In [1]: import numpy as np

In [2]: import numpy.linalg as la

In [3]: np.set_printoptions(suppress=True, linewidth=120)

In [4]: F = np.load("x.npy")

In [5]: print(F)
[[ 5.01  1.27  2.03]
 [ 5.07  0.73  2.06]
 [ 4.63  1.1   1.66]
 [ 4.77  0.77  2.72]
 [ 4.66  1.15  2.3 ]
 [ 4.68  0.86  1.78]
 [ 2.06  4.88  1.82]
 [ 1.94  4.6   1.44]
 [ 2.03  5.36  2.34]
 [ 1.8   5.41  2.21]
 [ 1.68  5.26  1.75]
 [ 2.13  5.    1.66]
 [ 1.01  4.86  0.24]
 [ 0.74  4.19  0.42]
 [ 1.12  5.25 -0.02]
 [ 1.24  5.34  0.04]
 [ 0.59  4.5  -0.22]
 [ 0.86  5.   -0.4 ]]

In [6]: def softmax(z):
   ...:     e = np.exp(z - z.max(axis=-1, keepdims=True))
   ...:     return e / e.sum(axis=-1, keepdims=True)
   ...: 

In [7]: print(np.round(softmax(F[6]), 2))
[0.05 0.9  0.04]

In [8]: scores = F @ F.T / np.sqrt(3)

In [9]: print(np.round(softmax(scores)[6] @ F, 2))
[1.91 5.29 2.07]

In [10]: print(softmax(scores).round(6).argmax(axis=1))
[ 0  0  0  3  0  0  8  8  8  8  8  8  8  8  9  8  9 15]

In [11]: proj = F @ la.solve(F.T @ F, F.T)

In [12]: print(la.matrix_rank(np.eye(18) - proj))
15

In [13]: print(np.round(proj @ F[:, 2], 2))
[ 2.03  2.06  1.66  2.72  2.3   1.78  1.82  1.44  2.34  2.21  1.75  1.66  0.24  0.42 -0.02  0.04 -0.22 -0.4 ]

In [14]: print(np.allclose(proj @ proj, proj))
True

In [15]: print(round(float(np.trace(proj)), 2))
3.0

In [16]: x = np.array([-4, 0, 1])

In [17]: target = F @ x

In [18]: print(np.round(la.pinv(F) @ F, 2) + 0)
[[1. 0. 0.]
 [0. 1. 0.]
 [0. 0. 1.]]

In [19]: rng = np.random.default_rng(8808)

In [20]: target = target + 0.02 * rng.normal(size=18)

In [21]: print(target.round(2))
[-18.03 -18.21 -16.89 -16.37 -16.32 -16.93  -6.38  -6.29  -5.77  -5.01  -4.96  -6.88  -3.83  -2.51  -4.49  -4.93  -2.58
  -3.83]

In [22]: beta, *_ = la.lstsq(F, target)

In [23]: print(beta.round(2) + 0)
[-4.    0.    1.01]

In [24]: print(np.round(F.T @ (target - F @ beta), 2) + 0)
[0. 0. 0.]

In [25]: print([round(float(la.norm(la.solve(F.T @ F + lam * np.eye(3), F.T @ target))), 2) for lam in (0, 1, 10, 100)])
[4.13, 3.89, 3.15, 2.0]

In [26]: D = la.norm(F[:, None] - F[None], axis=-1)

In [27]: print((D + 1e9 * np.eye(18)).round(6).argmin(axis=1))
[ 4  5  5  4  0  2 11  6  9  8  9  6 14 16 15 14 17 14]

In [28]: print(np.unravel_index(D.round(6).argmax(), D.shape))
(np.int64(3), np.int64(17))

In [29]: print(la.matrix_rank(D ** 2))
5

In [30]: idx = F[:, 1] > np.median(F[:, 1])

In [31]: u = F[idx].mean(axis=0) - F[~idx].mean(axis=0)

In [32]: print(((F - F.mean(axis=0)) @ u > 0).astype(int))
[0 0 0 0 0 0 1 1 1 1 1 1 1 1 1 1 1 1]

In [33]: print(u.round(2))
[-2.02  3.02 -0.51]

In [34]: print(idx.astype(int))
[0 0 0 0 0 0 1 0 1 1 1 1 1 0 1 1 0 1]

In [35]: m1 = np.load("w.npy")

In [36]: print(m1)
[[-8.5   0.19  1.75]
 [ 0.19 -5.67  1.1 ]
 [ 1.75  1.1  -2.83]]

In [37]: # symmetric, so the eigenvalues are real

In [38]: print((m1 + m1.T) / 2)
[[-8.5   0.19  1.75]
 [ 0.19 -5.67  1.1 ]
 [ 1.75  1.1  -2.83]]

In [39]: print(round(la.det(m1), 2))
-107.91

In [40]: idx = rng.permutation(3)

In [41]: Y = m1[:, idx] * rng.choice([-1, 1], 3)

In [42]: print(Y)
[[-1.75 -8.5  -0.19]
 [-1.1   0.19  5.67]
 [ 2.83  1.75 -1.1 ]]

In [43]: U, _, VT = la.svd(m1.T @ Y)

In [44]: print(np.round(la.lstsq(m1, Y)[0], 2) + 0)
[[ 0.  1.  0.]
 [ 0.  0. -1.]
 [-1.  0.  0.]]

In [45]: print(idx)
[2 0 1]
